$ python3 -q
>>> import numpy as np
>>> np.set_printoptions(suppress=True, linewidth=200)
>>> K = -2 * np.eye(4) + np.ones((4, 4))
>>> K
array([[-1.,  1.,  1.,  1.],
       [ 1., -1.,  1.,  1.],
       [ 1.,  1., -1.,  1.],
       [ 1.,  1.,  1., -1.]])
>>> # symmetric, so the eigenvalues are real
>>> K @ K.T
array([[4., 0., 0., 0.],
       [0., 4., 0., 0.],
       [0., 0., 4., 0.],
       [0., 0., 0., 4.]])
>>> np.round(np.linalg.svd(K, compute_uv=False), 2)
array([2., 2., 2., 2.])
>>> G = K.T @ K
>>> np.linalg.matrix_rank(G)
np.int64(4)
>>> np.diag(G)
array([4., 4., 4., 4.])
>>> G
array([[4., 0., 0., 0.],
       [0., 4., 0., 0.],
       [0., 0., 4., 0.],
       [0., 0., 0., 4.]])
>>> x0 = np.array([0, 4, 5, 2])
>>> np.einsum("ij,j->i", K, x0)
array([11.,  3.,  1.,  7.])
>>> K @ (2 * x0)
array([22.,  6.,  2., 14.])
>>> (K @ x0).argmax()
np.int64(0)
>>> np.linalg.norm(K @ x0) <= np.linalg.norm(K, 2) * np.linalg.norm(x0) + 1e-9
np.True_
>>> np.all(np.linalg.eigvalsh(K) > 0)
np.False_
>>> round(float(np.linalg.eigvalsh(K).min()), 2)
-2.0
>>> [round(float(np.linalg.det(K[:i, :i])), 2) + 0 for i in range(1, 5)]
[-1.0, 0.0, 4.0, -16.0]
>>> m1 = np.array([[249, -97, 62, 177],
...     [-97, 140, 2, -206],
...     [62, 2, 158, -72],
...     [177, -206, -72, 437]])
>>> m1
array([[ 249,  -97,   62,  177],
       [ -97,  140,    2, -206],
       [  62,    2,  158,  -72],
       [ 177, -206,  -72,  437]])
>>> U, sig, vt = np.linalg.svd(m1, full_matrices=False)
>>> np.round(U.T @ U, 2) + 0
array([[1., 0., 0., 0.],
       [0., 1., 0., 0.],
       [0., 0., 1., 0.],
       [0., 0., 0., 1.]])
>>> sig.round(2)
array([647.06, 239.29,  73.66,  23.99])
>>> np.round(np.cumsum(sig ** 2) / np.sum(sig ** 2), 2)
array([0.87, 0.99, 1.  , 1.  ])
>>> np.round(U.T @ m1 @ vt.T, 2) + 0
array([[647.06,   0.  ,   0.  ,   0.  ],
       [  0.  , 239.29,   0.  ,   0.  ],
       [  0.  ,   0.  ,  73.66,   0.  ],
       [  0.  ,   0.  ,   0.  ,  23.99]])
>>> np.round(sig / sig[0], 2)
array([1.  , 0.37, 0.11, 0.04])
>>> (sig > 1e-8).sum()
np.int64(4)
>>> np.allclose(U * sig @ vt, m1)
True
>>> x0 = np.ones(4)
>>> for _ in range(3):
...     x0 = m1 @ x0
...     x0 /= np.linalg.norm(x0)
...     print(round(x0 @ m1 @ x0, 2))
... 
558.6
632.84
645.06
>>> x0.round(2)
array([ 0.49, -0.41, -0.01,  0.77])
>>> X = np.minimum.outer(np.arange(1, 13), np.arange(1, 13)) * 4
>>> X
array([[ 4,  4,  4,  4,  4,  4,  4,  4,  4,  4,  4,  4],
       [ 4,  8,  8,  8,  8,  8,  8,  8,  8,  8,  8,  8],
       [ 4,  8, 12, 12, 12, 12, 12, 12, 12, 12, 12, 12],
       [ 4,  8, 12, 16, 16, 16, 16, 16, 16, 16, 16, 16],
       [ 4,  8, 12, 16, 20, 20, 20, 20, 20, 20, 20, 20],
       [ 4,  8, 12, 16, 20, 24, 24, 24, 24, 24, 24, 24],
       [ 4,  8, 12, 16, 20, 24, 28, 28, 28, 28, 28, 28],
       [ 4,  8, 12, 16, 20, 24, 28, 32, 32, 32, 32, 32],
       [ 4,  8, 12, 16, 20, 24, 28, 32, 36, 36, 36, 36],
       [ 4,  8, 12, 16, 20, 24, 28, 32, 36, 40, 40, 40],
       [ 4,  8, 12, 16, 20, 24, 28, 32, 36, 40, 44, 44],
       [ 4,  8, 12, 16, 20, 24, 28, 32, 36, 40, 44, 48]])
>>> # symmetric, so the eigenvalues are real
>>> x0 = np.array([-1, -1, 1, -1, -1, 1, 3, -2, 1, 2, 0, -2])
>>> target = X @ x0
>>> beta, lr = np.zeros(12), 1 / np.linalg.norm(X, 2) ** 2
>>> for i in range(40):
...     beta -= lr * X.T @ (X @ beta - target)
...     if i % 10 == 0: print(i, round(np.linalg.norm(X @ beta - target), 2))
... 
0 24.06
10 23.63
20 23.22
30 22.83
>>> beta.round(2) + 0
array([0.  , 0.01, 0.04, 0.07, 0.12, 0.16, 0.19, 0.19, 0.18, 0.15, 0.11, 0.08])
